$ python -q
>>> import numpy as np
>>> import numpy.linalg as la
>>> np.set_printoptions(precision=4, suppress=True, linewidth=200)
>>> data = np.array([[1, 0, 0, 2], [2, 2, 1, 1], [3, 1, 2, 3], [9, 8, 4, 6]])
>>> U, sigma = la.svd(data)
Traceback (most recent call last):
  File "<python-input-4>", line 1, in <module>
    U, sigma = la.svd(data)
    ^^^^^^^^
ValueError: too many values to unpack (expected 2)
>>> U, sigma, vt = la.svd(data, full_matrices=False)
>>> np.round(U.T @ data @ vt.T, 4) + 0
array([[15.1122,  0.    ,  0.    ,  0.    ],
       [ 0.    ,  2.3997,  0.    ,  0.    ],
       [ 0.    ,  0.    ,  0.9286,  0.    ],
       [ 0.    ,  0.    ,  0.    ,  0.    ]])
>>> np.allclose(U * sigma @ vt, data)
True
>>> sigma.round(4) + 0
array([15.1122,  2.3997,  0.9286,  0.    ])
>>> np.cumsum(sigma ** 2) / np.sum(sigma ** 2)
array([0.9718, 0.9963, 1.    , 1.    ])
>>> np.abs(vt[0])
array([0.6449, 0.5379, 0.298 , 0.4538])
>>> np.round(U.T @ U, 4) + 0
array([[1., 0., 0., 0.],
       [0., 1., 0., 0.],
       [0., 0., 1., 0.],
       [0., 0., 0., 1.]])
>>> np.round(sigma / sigma[0], 4) + 0
array([1.    , 0.1588, 0.0614, 0.    ])
>>> x0 = np.array([1, 0, -3, 0])
>>> a = np.maximum(data @ x0, 0)
>>> np.tanh(data @ x0)
array([ 0.7616, -0.7616, -0.9951, -0.9951])
>>> K = np.load("case17.npy")
>>> K
array([[-4,  0, -1, -3],
       [ 0, -6, -9,  7],
       [-1, -9, -6,  0],
       [-3,  7,  0,  4]])
>>> w, vecs = la.eigh(K)
>>> x0 = np.array([2, 8, 6, 8])
>>> x0 @ K @ x0
np.int64(-448)
>>> la.eigvalsh(K[1:, 1:])
array([-16.2883,  -0.7724,   9.0607])
>>> round(float(x0 @ K @ x0 / (x0 @ x0)), 4), round(w[0], 4), np.round(w[-1], 4)
(-2.6667, np.float64(-16.2894), np.float64(9.3631))
>>> F = np.load("layer2.npy")
>>> F
array([[ 0,  0, -2,  1],
       [ 0,  0, -2,  2],
       [ 0,  0,  0,  2],
       [ 0,  0,  0,  0]])
>>> np.unique(F.round(6), axis=0).shape
(4, 4)
>>> try:
...     la.inv(F)
... except la.LinAlgError as e:
...     print(e)
... 
Singular matrix
>>> round(float(la.norm(F, 2) / la.norm(F)), 4)
0.9242
>>> la.cond(F) > 100
np.True_
>>> [round(float(x), 4) for x in la.svd(F, compute_uv=False)[:3]]
[3.8106, 1.5745, 0.0]
>>> U, sigma, vt = la.svd(F)
>>> vecs = vt[:(sigma > 1e-8).sum()]
>>> rng = np.random.default_rng(809)
>>> x0 = F[0] + 4 * F[1] + rng.integers(2) * np.eye(4)[1]
>>> x0
array([  0.,   0., -10.,   9.])
>>> np.round(vecs.T @ vecs, 4) + 0
array([[0., 0., 0., 0.],
       [0., 0., 0., 0.],
       [0., 0., 1., 0.],
       [0., 0., 0., 1.]])
>>> np.round(np.diag(vecs.T @ vecs), 4) + 0
array([0., 0., 1., 1.])
>>> feats = np.load("run14.npy")
>>> feats
array([[ 1.9335, -1.0665, -1.4667],
       [ 0.1763, -2.8237, -0.5882],
       [-0.2192, -3.2192, -0.3904],
       [-0.9123, -3.9123, -0.0438],
       [ 1.0495, -1.9505, -1.0247],
       [-2.2048, -5.2048,  0.6024],
       [ 1.0593, -1.9407, -1.0296],
       [ 2.2835, -0.7165, -1.6417],
       [-2.7788, -5.7788,  0.8894],
       [ 0.7756, -2.2244, -0.8878],
       [ 0.2466, -2.7534, -0.6233],
       [ 3.1765,  0.1765, -2.0883],
       [ 0.8413, -2.1587, -0.9206]])
>>> U, sigma, vt = la.svd(feats)
>>> vecs = vt[:(sigma > 1e-8).sum()]
>>> x0 = feats[7] + 2 * feats[3] + rng.integers(2) * np.eye(3)[0]
>>> x0
array([ 1.4588, -8.5412, -1.7294])
>>> round(la.norm(x0 - vecs.T @ vecs @ x0), 4)
np.float64(0.5494)
>>> np.allclose(vecs.T @ vecs @ x0, x0)
False
>>> vecs.T @ vecs
array([[ 0.6981,  0.0755, -0.4528],
       [ 0.0755,  0.9811,  0.1132],
       [-0.4528,  0.1132,  0.3208]])
>>> la.matrix_rank(np.vstack([feats, x0]))
np.int64(3)
>>> cen = feats - feats.mean(axis=1)
Traceback (most recent call last):
  File "<python-input-47>", line 1, in <module>
    cen = feats - feats.mean(axis=1)
          ~~~~~~^~~~~~~~~~~~~~~~~~~~
ValueError: operands could not be broadcast together with shapes (13,3) (13,) 
>>> cen = feats - feats.mean(axis=0)
>>> U, sigma, vt = la.svd(cen, full_matrices=False)
>>> np.round(cen.mean(axis=0), 4) + 0
array([0., 0., 0.])
>>> vt[0] * np.sign(vt[0, np.abs(vt[0]).argmax()])
array([ 0.6667,  0.6667, -0.3333])
>>> np.searchsorted(np.cumsum(sigma ** 2) / (sigma ** 2).sum(), 0.9) + 1
np.int64(1)
>>> np.abs(U[:, 0]).argmax()
np.int64(8)
>>> U, sigma, vt = la.svd(feats)
>>> np.argmax(sigma[:-1] / (sigma[1:] + 1e-6)) + 1
np.int64(2)
>>> M2 = U[:, :2] @ np.diag(sigma[:2]) @ vt[:2]
>>> np.round(np.abs(feats - M2).max(), 4)
np.float64(0.0)
>>> M2
array([[ 1.9335, -1.0665, -1.4667],
       [ 0.1763, -2.8237, -0.5882],
       [-0.2192, -3.2192, -0.3904],
       [-0.9123, -3.9123, -0.0438],
       [ 1.0495, -1.9505, -1.0247],
       [-2.2048, -5.2048,  0.6024],
       [ 1.0593, -1.9407, -1.0296],
       [ 2.2835, -0.7165, -1.6417],
       [-2.7788, -5.7788,  0.8894],
       [ 0.7756, -2.2244, -0.8878],
       [ 0.2466, -2.7534, -0.6233],
       [ 3.1765,  0.1765, -2.0883],
       [ 0.8413, -2.1587, -0.9206]])
>>> la.matrix_rank(M2)
np.int64(2)
>>> la.matrix_rank(feats, rtol=0.05)
np.int64(2)
>>> X = np.loadtxt("data.csv", delimiter=",")
>>> X
array([[ 0., -3.,  0.,  0.],
       [ 0., -3.,  0.,  0.],
       [ 0.,  0.,  0., -3.],
       [ 0.,  0.,  0., -3.]])
>>> ang = np.radians(60)
>>> r_ = np.eye(4)
>>> r_[2, 2] = r_[3, 3] = np.cos(ang)
>>> r_[2, 3], r_[3, 2] = -np.sin(ang), np.sin(ang)
>>> r_
array([[ 1.   ,  0.   ,  0.   ,  0.   ],
       [ 0.   ,  1.   ,  0.   ,  0.   ],
       [ 0.   ,  0.   ,  0.5  , -0.866],
       [ 0.   ,  0.   ,  0.866,  0.5  ]])
>>> M2 = X @ r_.T
>>> np.round(la.det(r_), 4), np.trace(r_)
(np.float64(1.0), np.float64(3.0))
>>> la.svd(X, compute_uv=False), np.round(la.svd(M2, compute_uv=False), 4) + 0
(array([4.2426, 4.2426, 0.    , 0.    ]), array([4.2426, 4.2426, 0.    , 0.    ]))
>>> np.abs(M2 - X).max(axis=0)
array([0.    , 0.    , 2.5981, 1.5   ])
>>> x0 = np.array([-5, 4, -4, 4])
>>> a = np.maximum(r_ @ x0, 0)
>>> a
array([0., 4., 0., 0.])
>>> np.flatnonzero(a > 1e-9)
array([1])
>>> r_ * (a > 1e-9)[:, None]
array([[ 0.,  0.,  0.,  0.],
       [ 0.,  1.,  0.,  0.],
       [ 0.,  0.,  0., -0.],
       [ 0.,  0.,  0.,  0.]])
>>> np.maximum(r_ @ x0, 0) - np.maximum(-r_ @ x0, 0)
array([-5.    ,  4.    , -5.4641, -1.4641])
>>> r_.T @ a
array([0., 4., 0., 0.])
>>> M2 = X / la.norm(X, axis=1, keepdims=True)
>>> cov = M2 @ M2.T
>>> la.norm(M2, axis=1)
array([1., 1., 1., 1.])
>>> (np.abs(cov) > 0.9).astype(int)
array([[1, 1, 0, 0],
       [1, 1, 0, 0],
       [0, 0, 1, 1],
       [0, 0, 1, 1]])
>>> cov[3]
array([0., 0., 1., 1.])
>>> np.round(np.abs(feats).max(), 4)
np.float64(5.7788)
>>> la.matrix_rank(feats)
np.int64(2)
>>> feats.shape
(13, 3)
>>> np.allclose(X[:-1].T @ la.lstsq(X[:-1].T, X[-1])[0], X[-1])
True
>>> X @ la.pinv(X) @ X
array([[ 0., -3.,  0.,  0.],
       [ 0., -3.,  0.,  0.],
       [ 0.,  0.,  0., -3.],
       [ 0.,  0.,  0., -3.]])
>>> np.abs(np.diag(la.qr(X)[1])) > 1e-9
array([False,  True, False,  True])
>>> basis = np.array([[1.2, 0.3, 0.6], [1.8, 1.3, 1.5]])
>>> arr = np.array([[-3, -2],
...     [-3, 5],
...     [1, -2],
...     [-5, -2],
...     [-5, 0],
...     [-4, 1],
...     [-5, 5],
...     [2, -2],
...     [2, -2],
...     [0, 1],
...     [-4, -4],
...     [-4, 1],
...     [2, -1],
...     [1, 2]]) @ basis + 0.1 * rng.normal(size=(14, 3))
>>> arr
array([[ -7.1169,  -3.4336,  -4.7983],
       [  5.3277,   5.5063,   5.6526],
       [ -2.399 ,  -2.4466,  -2.4199],
       [ -9.6381,  -4.0948,  -6.0647],
       [ -6.1943,  -1.4108,  -2.9461],
       [ -3.0235,   0.1834,  -0.9313],
       [  3.0766,   5.0383,   4.3841],
       [ -1.2098,  -2.0679,  -1.6737],
       [ -1.0739,  -1.9567,  -1.8482],
       [  1.8599,   1.1943,   1.5409],
       [-12.0203,  -6.3899,  -8.3835],
       [ -3.0729,   0.246 ,  -0.8948],
       [  0.6515,  -0.8592,  -0.2612],
       [  4.7095,   2.9021,   3.6461]])
>>> cen = (arr - arr.mean(axis=0)) / arr.std(axis=0)
>>> cen.std(axis=0)
array([1., 1., 1.])
>>> beta = la.lstsq(np.delete(cen, 0, axis=1), cen[:, 0])[0]
>>> beta
array([-1.2243,  2.1608])
>>> np.round(1 - np.var(cen[:, 0] - np.delete(cen, 0, axis=1) @ beta), 4)
np.float64(0.9979)
>>> np.abs(beta).argmax()
np.int64(1)
>>> x0 = np.array([-1, -4, 9])
>>> rhs = arr @ x0
>>> la.lstsq(arr, rhs)[0]
array([-1., -4.,  9.])
>>> try:
...     la.solve(arr, rhs)
... except la.LinAlgError as e:
...     print(e)
... 
Last 2 dimensions of the array must be square
>>> rhs = rhs + 0.02 * rng.normal(size=14)
>>> rhs
array([-22.3475,  23.5327,  -9.5777, -28.6075, -14.6916,  -6.0737,  16.2246,  -5.5333,  -7.7067,   7.2589, -37.8733,  -5.9549,   0.4361,  16.5278])
>>> beta, *_ = la.lstsq(arr, rhs)
>>> np.round(la.norm(rhs - arr @ beta), 4)
np.float64(0.076)
>>> beta.round()
array([-1., -4.,  9.])
>>> hat = arr @ la.solve(arr.T @ arr, arr.T)
>>> hat @ arr[:, 1]
array([-3.4336,  5.5063, -2.4466, -4.0948, -1.4108,  0.1834,  5.0383, -2.0679, -1.9567,  1.1943, -6.3899,  0.246 , -0.8592,  2.9021])
>>> np.round(la.eigvalsh(hat), 4) + 0
array([0., 0., 0., 0., 0., 0., 0., 0., 0., 0., 0., 1., 1., 1.])
>>> sigma = 3 * 0.5 ** np.arange(3)
>>> O, _ = la.qr(np.array([[-0.1, 0.6, 1.9], [0.2, -0.8, -0.4], [0.6, 0.3, 0.1]]))
>>> E = rng.normal(size=(11, 3)) * sigma @ O
>>> E
array([[ 0.4801,  0.7324, -2.6895],
       [-0.2465, -0.2956,  0.6392],
       [ 0.284 ,  0.9412,  2.2343],
       [-0.6081, -0.1106, -1.3528],
       [-0.7166,  3.7324,  2.2551],
       [ 0.8862,  0.0004,  2.124 ],
       [-0.2714, -0.1249, -2.282 ],
       [ 0.2451,  1.5803,  0.8054],
       [ 0.4824,  0.2953, -0.9396],
       [-0.2419,  0.4541,  1.5654],
       [-2.0969,  2.6684,  1.4906]])
>>> r0 = np.array([-2, 0])
>>> np.polyval(r0, E[7])
array([-0.4901, -3.1606, -1.6108])
>>> np.cross(E[7, :3], E[6, :3])
array([-3.5057,  0.3406,  0.3983])
>>> np.correlate(E[7], E[6], "full")
array([-0.5592, -3.6368, -2.1018, -0.5294, -0.2186])
>>> M2 = np.c_[E[:, :1] @ np.array([[2]]), np.array([-3, 4, 0, 1, 1, 5, -2, 2, 0, -4, 4])]
>>> M2
array([[ 0.9602, -3.    ],
       [-0.493 ,  4.    ],
       [ 0.5679,  0.    ],
       [-1.2162,  1.    ],
       [-1.4333,  1.    ],
       [ 1.7723,  5.    ],
       [-0.5428, -2.    ],
       [ 0.4901,  2.    ],
       [ 0.9648,  0.    ],
       [-0.4839, -4.    ],
       [-4.1939,  4.    ]])
>>> la.matrix_rank(M2)
np.int64(2)
>>> la.matrix_rank(np.c_[E, M2])
np.int64(4)
>>> O, _ = la.qr(np.array([[-1.7, -0.1], [-1.2, 0.2]]))
>>> M = 2 * O
>>> M
array([[-1.6339, -1.1534],
       [-1.1534,  1.6339]])
>>> x0 = np.array([-2, -1])
>>> a = np.maximum(M @ x0, 0)
>>> np.flatnonzero(a > 1e-9)
array([0, 1])
>>> M.T @ a
array([-8., -4.])
>>> round(M[:, 0] @ M[:, 1], 4)
np.float64(-0.0)
>>> w, vecs = la.eigh(M)
>>> w
array([-2.,  2.])
>>> np.round(la.eigvalsh(M + -2 * np.eye(2)), 4) + 0
array([-4.,  0.])
>>> la.svd(M, compute_uv=False)
array([2., 2.])
>>> la.eigvalsh(M @ M)
array([4., 4.])
>>> w.sum(), np.round(np.trace(M), 4)
(np.float64(0.0), np.float64(0.0))
>>> try:
...     la.cholesky(M)
... except la.LinAlgError as e:
...     print(repr(e))
... 
LinAlgError('Matrix is not positive definite')
>>> [round(float(la.det(M[:i, :i])), 2) + 0 for i in range(1, 3)]
[-1.63, -4.0]
>>> np.all(la.eigvalsh(M) > 0)
np.False_
>>> round(float(la.eigvalsh(M).min()), 4)
-2.0
